In [1]: import numpy as np

In [2]: import numpy.linalg as la

In [3]: np.set_printoptions(suppress=True, linewidth=160)

In [4]: def rnd(a):
   ...:     return np.round(a, 2) + 0
   ...: 

In [5]: m1 = np.diag(20 * np.array([3, 0, 0, 0, 0])) + np.array([[0, -2, 0, -1, 0],
   ...:     [-2, 2, 0, 1, -2],
   ...:     [2, -2, 2, 2, 2],
   ...:     [0, 1, 0, 0, 2],
   ...:     [-2, 2, -1, 2, 0]])

In [6]: m1
Out[6]: 
array([[60, -2,  0, -1,  0],
       [-2,  2,  0,  1, -2],
       [ 2, -2,  2,  2,  2],
       [ 0,  1,  0,  0,  2],
       [-2,  2, -1,  2,  0]])

In [7]: x = np.array([2, 0, 2, 3, 3])

In [8]: y = m1 @ x

In [9]: beta, lr = np.zeros(5), 1 / la.norm(m1, 2) ** 2

In [10]: for i in range(8):
    ...:     beta -= lr * m1.T @ (m1 @ beta - y)
    ...:     if i % 2 == 0: print(i, round(la.norm(m1 @ beta - y), 2))
    ...: 
0 17.76
2 17.6
4 17.44
6 17.29

In [11]: rnd(la.cond(m1))
Out[11]: np.float64(64.06)

In [12]: print(rnd(beta))
[ 1.95 -0.12  0.06  0.05  0.11]

In [13]: def softmax(z):
    ...:     e = np.exp(z - z.max(axis=-1, keepdims=True))
    ...:     return e / e.sum(axis=-1, keepdims=True)
    ...: 

In [14]: rnd(softmax(m1[2] + 5))
Out[14]: array([0.25, 0.  , 0.25, 0.25, 0.25])

In [15]: rnd(softmax(m1).sum(axis=1))
Out[15]: array([1., 1., 1., 1., 1.])

In [16]: print(rnd(softmax(10 * m1[2])))
[0.25 0.   0.25 0.25 0.25]

In [17]: att = m1 @ m1.T / np.sqrt(5)

In [18]: rnd(softmax(att)[2] @ m1)
Out[18]: array([60., -2.,  0., -1.,  0.])

In [19]: print(softmax(att).round(6).argmax(axis=1))
[0 1 0 3 4]

In [20]: left, sigma, Vh = la.svd(m1)

In [21]: print(np.argmax(sigma[:-1] / (sigma[1:] + 1e-6)) + 1)
1

In [22]: A2 = left[:, :1] @ np.diag(sigma[:1]) @ Vh[:1]

In [23]: print(rnd(la.norm(m1 - A2, 2)), rnd(sigma[1]))
4.57 4.57

In [24]: la.matrix_rank(A2)
Out[24]: np.int64(1)

In [25]: la.matrix_rank(m1, rtol=0.05)
Out[25]: np.int64(3)

In [26]: Q, R = la.qr(m1)

In [27]: np.trace(Q @ Q.T)
Out[27]: np.float64(5.0)

In [28]: rnd(Q.T @ Q)
Out[28]: 
array([[1., 0., 0., 0., 0.],
       [0., 1., 0., 0., 0.],
       [0., 0., 1., 0., 0.],
       [0., 0., 0., 1., 0.],
       [0., 0., 0., 0., 1.]])

In [29]: Q.shape, R.shape
Out[29]: ((5, 5), (5, 5))

In [30]: feats = np.array([[3, 3, 6, -3, -3, 9, 6, 6],
    ...:     [0, 0, 0, 0, 0, 0, 0, 0],
    ...:     [-1, -1, -2, 1, 1, -3, -2, -2],
    ...:     [-1, -1, -2, 1, 1, -3, -2, -2]])

In [31]: left, sigma, Vh = la.svd(feats)

In [32]: np.argmax(sigma[:-1] / (sigma[1:] + 1e-6)) + 1
Out[32]: np.int64(1)

In [33]: A2 = left[:, :1] @ np.diag(sigma[:1]) @ Vh[:1]

In [34]: rnd(la.norm(feats - A2, 2)), rnd(sigma[1])
Out[34]: (np.float64(0.0), np.float64(0.0))

In [35]: rnd(la.norm(feats - A2) / la.norm(feats))
Out[35]: np.float64(0.0)

In [36]: rnd(A2)
Out[36]: 
array([[ 3.,  3.,  6., -3., -3.,  9.,  6.,  6.],
       [ 0.,  0.,  0.,  0.,  0.,  0.,  0.,  0.],
       [-1., -1., -2.,  1.,  1., -3., -2., -2.],
       [-1., -1., -2.,  1.,  1., -3., -2., -2.]])

In [37]: la.matrix_rank(feats, rtol=0.05)
Out[37]: np.int64(1)

In [38]: rnd(np.abs(feats - A2).max())
Out[38]: np.float64(0.0)

In [39]: rng = np.random.default_rng(1508)

In [40]: z = rng.permutation(5)

In [41]: A2 = m1[:, z] * rng.choice([-1, 1], 5)

In [42]: print(A2)
[[-60   0  -2  -1   0]
 [  2   2   2   1   0]
 [ -2  -2  -2   2   2]
 [  0  -2   1   0   0]
 [  2   0   2   2  -1]]

In [43]: left, _, Vh = la.svd(m1.T @ A2)

In [44]: rnd(la.lstsq(m1, A2)[0])
Out[44]: 
array([[-1.,  0.,  0.,  0.,  0.],
       [ 0.,  0.,  1.,  0.,  0.],
       [ 0.,  0.,  0.,  0.,  1.],
       [ 0.,  0.,  0.,  1.,  0.],
       [ 0., -1.,  0.,  0.,  0.]])

In [45]: z
Out[45]: array([0, 4, 1, 3, 2])

In [46]: cov = A2.T @ A2

In [47]: rnd(la.eigvalsh(cov)[::-1])
Out[47]: array([3617.94,   20.9 ,   10.73,    5.55,    0.88])

In [48]: np.diag(cov)
Out[48]: array([3612,   12,   17,   10,    5])

In [49]: np.allclose(m1, m1.T)
Out[49]: False

In [50]: rnd(np.sort(np.abs(la.eigvals(m1))))
Out[50]: array([ 1.93,  2.08,  2.88,  2.88, 60.07])

In [51]: (m1 - m1.T) / 2
Out[51]: 
array([[ 0. ,  0. , -1. , -0.5,  1. ],
       [ 0. ,  0. ,  1. ,  0. , -2. ],
       [ 1. , -1. ,  0. ,  1. ,  1.5],
       [ 0.5,  0. , -1. ,  0. ,  0. ],
       [-1. ,  2. , -1.5,  0. ,  0. ]])

In [52]: (m1 + m1.T) / 2
Out[52]: 
array([[60. , -2. ,  1. , -0.5, -1. ],
       [-2. ,  2. , -1. ,  1. ,  0. ],
       [ 1. , -1. ,  2. ,  1. ,  0.5],
       [-0.5,  1. ,  1. ,  0. ,  2. ],
       [-1. ,  0. ,  0.5,  2. ,  0. ]])

In [53]: rnd(np.abs(la.eigvals(m1)).max())
Out[53]: np.float64(60.07)

In [54]: left, sigma, Vh = la.svd(feats, full_matrices=False)

In [55]: np.allclose(left * sigma @ Vh, feats)
Out[55]: True

In [56]: left.shape, sigma.shape, Vh.shape
Out[56]: ((4, 4), (4,), (4, 8))

In [57]: rnd(sigma / sigma[0])
Out[57]: array([1., 0., 0., 0.])

In [58]: print(rnd(Vh @ Vh.T))
[[1. 0. 0. 0.]
 [0. 1. 0. 0.]
 [0. 0. 1. 0.]
 [0. 0. 0. 1.]]

In [59]: rnd(np.sqrt((sigma ** 2).sum())), rnd(la.norm(feats))
Out[59]: (np.float64(16.58), np.float64(16.58))

In [60]: print(np.abs(left[:, 0]).round(6).argmax())
0

In [61]: rnd(left.T @ feats @ Vh.T)
Out[61]: 
array([[16.58,  0.  ,  0.  ,  0.  ],
       [ 0.  ,  0.  ,  0.  ,  0.  ],
       [ 0.  ,  0.  ,  0.  ,  0.  ],
       [ 0.  ,  0.  ,  0.  ,  0.  ]])

In [62]: rnd(left.T @ left)
Out[62]: 
array([[1., 0., 0., 0.],
       [0., 1., 0., 0.],
       [0., 0., 1., 0.],
       [0., 0., 0., 1.]])

In [63]: np.cumsum(sigma ** 2) / np.sum(sigma ** 2)
Out[63]: array([1., 1., 1., 1.])

In [64]: rnd(np.abs(Vh[0]))
Out[64]: array([0.2, 0.2, 0.4, 0.2, 0.2, 0.6, 0.4, 0.4])

In [65]: data = np.loadtxt("out8.csv", delimiter=",")

In [66]: print(data)
[[-2.87  3.36 -0.86]
 [-4.56  4.24 -0.85]
 [ 4.36  1.52 -2.95]
 [-4.    6.35  1.39]
 [ 1.22  3.42 -3.74]
 [-2.35  4.72 -0.55]
 [ 3.61  1.8  -2.91]
 [ 2.84  3.67 -1.78]
 [ 2.81  2.51 -1.86]
 [-4.32  3.28 -1.48]
 [-5.64  4.46 -0.52]
 [ 4.06  1.65 -3.4 ]
 [ 2.97  3.63 -1.66]
 [-2.57  3.8  -1.04]
 [ 4.06  2.79 -3.12]
 [ 2.47  3.9  -3.14]
 [ 2.71  3.47 -2.2 ]
 [-3.53  4.13  0.93]
 [-3.42  2.72 -1.03]]

In [67]: C = data[[18, 8]].astype(float)

In [68]: for _ in range(4):
    ...:     z = la.norm(data[:, None] - C, axis=-1).argmin(axis=1)
    ...:     C = np.array([data[z == j].mean(axis=0) for j in range(2)])
    ...: 

In [69]: z
Out[69]: array([0, 0, 1, 0, 1, 0, 1, 1, 1, 0, 0, 1, 1, 0, 1, 1, 1, 0, 0])

In [70]: np.abs(C[1] - C[0]).argmax()
Out[70]: np.int64(0)

In [71]: rnd(C[1] - C[0])
Out[71]: array([ 6.81, -1.28, -2.23])

In [72]: np.bincount(z)
Out[72]: array([ 9, 10])
